% python3 -q
>>> import numpy as np
>>> from numpy import linalg as LA
>>> np.set_printoptions(suppress=True, linewidth=100)
>>> def rnd(a):
...     return np.round(a, 3) + 0
... 
>>> out = np.array([[7, 2, 9, 7], [9, 2, 9, 4], [4, 8, 4, 2], [6, 3, 7, 5]])
>>> E = out - out.T
>>> E
array([[ 0, -7,  5,  1],
       [ 7,  0,  1,  1],
       [-5, -1,  0, -5],
       [-1, -1,  5,  0]])
>>> rng = np.random.default_rng(7)
>>> idx = rng.permutation(4)
>>> idx
array([0, 2, 1, 3])
>>> out = E[idx][:, idx]
>>> np.trace(out)
np.int64(0)
>>> out
array([[ 0,  5, -7,  1],
       [-5,  0, -1, -5],
       [ 7,  1,  0,  1],
       [-1,  5, -1,  0]])
>>> rnd(LA.det(out)), rnd(LA.det(E[idx]))
(np.float64(961.0), np.float64(-961.0))
>>> LA.matrix_rank(out)
np.int64(4)
>>> out.shape
(4, 4)
>>> out - out[0]
array([[ 0,  0,  0,  0],
       [-5, -5,  6, -6],
       [ 7, -4,  7,  0],
       [-1,  0,  6, -1]])
>>> np.unravel_index(np.abs(out).argmax(), out.shape)
(np.int64(0), np.int64(2))
>>> LA.rank(out)
Traceback (most recent call last):
  File "<python-input-18>", line 1, in <module>
    LA.rank(out)
    ^^^^^^^
AttributeError: module 'numpy.linalg' has no attribute 'rank'
>>> out = np.array([[3, 3], [1, 0], [0, 3], [0, 0]])
>>> np.einsum("ik,kj->ji", E, out)
array([[ -7,  21, -16,  -4],
       [ 15,  24, -15,  12]])
>>> LA.matrix_rank(np.vstack([E, out.T]))
np.int64(4)
>>> np.einsum("ij->j", E)
array([ 1, -9, 11, -3])
>>> out.T @ E.T
array([[ -7,  21, -16,  -4],
       [ 15,  24, -15,  12]])
>>> np.einsum("ik,kj->ij", E, out)
array([[ -7,  15],
       [ 21,  24],
       [-16, -15],
       [ -4,  12]])
>>> x0 = np.array([-2, -2, 5, 1])
>>> rhs = E @ x0
>>> beta, lr = np.zeros(4), 1 / LA.norm(E, 2) ** 2
>>> for i in range(250):
...     beta -= lr * E.T @ (E @ beta - rhs)
...     if i % 50 == 0: print(i, round(LA.norm(E @ beta - rhs), 3))
... 
0 7.523
50 0.017
100 0.0
150 0.0
200 0.0
>>> rnd(beta)
array([-2., -2.,  5.,  1.])
>>> rnd(LA.cond(E))
np.float64(2.952)
>>> m1 = np.load("run5.npy")
>>> m1
array([[-13.768, -24.206, -20.355],
       [-14.886, -24.743, -21.541],
       [-13.325, -25.001, -22.189],
       [-15.159, -24.473, -19.569],
       [-14.359, -24.956, -17.83 ],
       [-14.56 , -23.353, -20.414],
       [-14.486, -24.944, -20.147],
       [-13.982, -25.788, -19.936],
       [-14.836, -24.408, -19.594],
       [-15.94 , -25.867, -21.722],
       [-15.377, -24.989, -19.725],
       [-13.626, -26.702, -19.766],
       [-14.367, -23.943, -20.866],
       [-15.64 , -25.345, -19.973],
       [-14.385, -26.182, -18.691],
       [-14.662, -25.644, -21.743],
       [-14.208, -24.91 , -21.148],
       [-14.98 , -24.237, -19.72 ],
       [-15.346, -25.24 , -19.486],
       [-12.736, -25.291, -18.744],
       [-15.603, -24.263, -19.366],
       [-13.641, -26.675, -19.393],
       [-14.443, -25.416, -20.678],
       [-15.696, -25.03 , -18.954],
       [-14.743, -25.429, -19.955],
       [-16.402, -25.457, -19.867],
       [-15.466, -25.834, -18.868]])
>>> out = np.c_[m1[:, :1] @ np.array([[3]]), np.array([0, 9, 2, 8, 7, 2, 8, 3, 1, 0, 9, 1, 1, 4, 1, 2, 7, 0, 3, 4, 5, 2, 8, 3, 2, 5, 5])]
>>> rnd(out)
array([[-41.304,   0.   ],
       [-44.658,   9.   ],
       [-39.975,   2.   ],
       [-45.477,   8.   ],
       [-43.077,   7.   ],
       [-43.68 ,   2.   ],
       [-43.458,   8.   ],
       [-41.946,   3.   ],
       [-44.508,   1.   ],
       [-47.82 ,   0.   ],
       [-46.131,   9.   ],
       [-40.878,   1.   ],
       [-43.101,   1.   ],
       [-46.92 ,   4.   ],
       [-43.155,   1.   ],
       [-43.986,   2.   ],
       [-42.624,   7.   ],
       [-44.94 ,   0.   ],
       [-46.038,   3.   ],
       [-38.208,   4.   ],
       [-46.809,   5.   ],
       [-40.923,   2.   ],
       [-43.329,   8.   ],
       [-47.088,   3.   ],
       [-44.229,   2.   ],
       [-49.206,   5.   ],
       [-46.398,   5.   ]])
>>> rnd(LA.lstsq(m1, out[:, 0])[0])
array([3., 0., 0.])
>>> LA.matrix_rank(out)
np.int64(2)
>>> LA.matrix_rank(np.c_[m1, out])
np.int64(4)
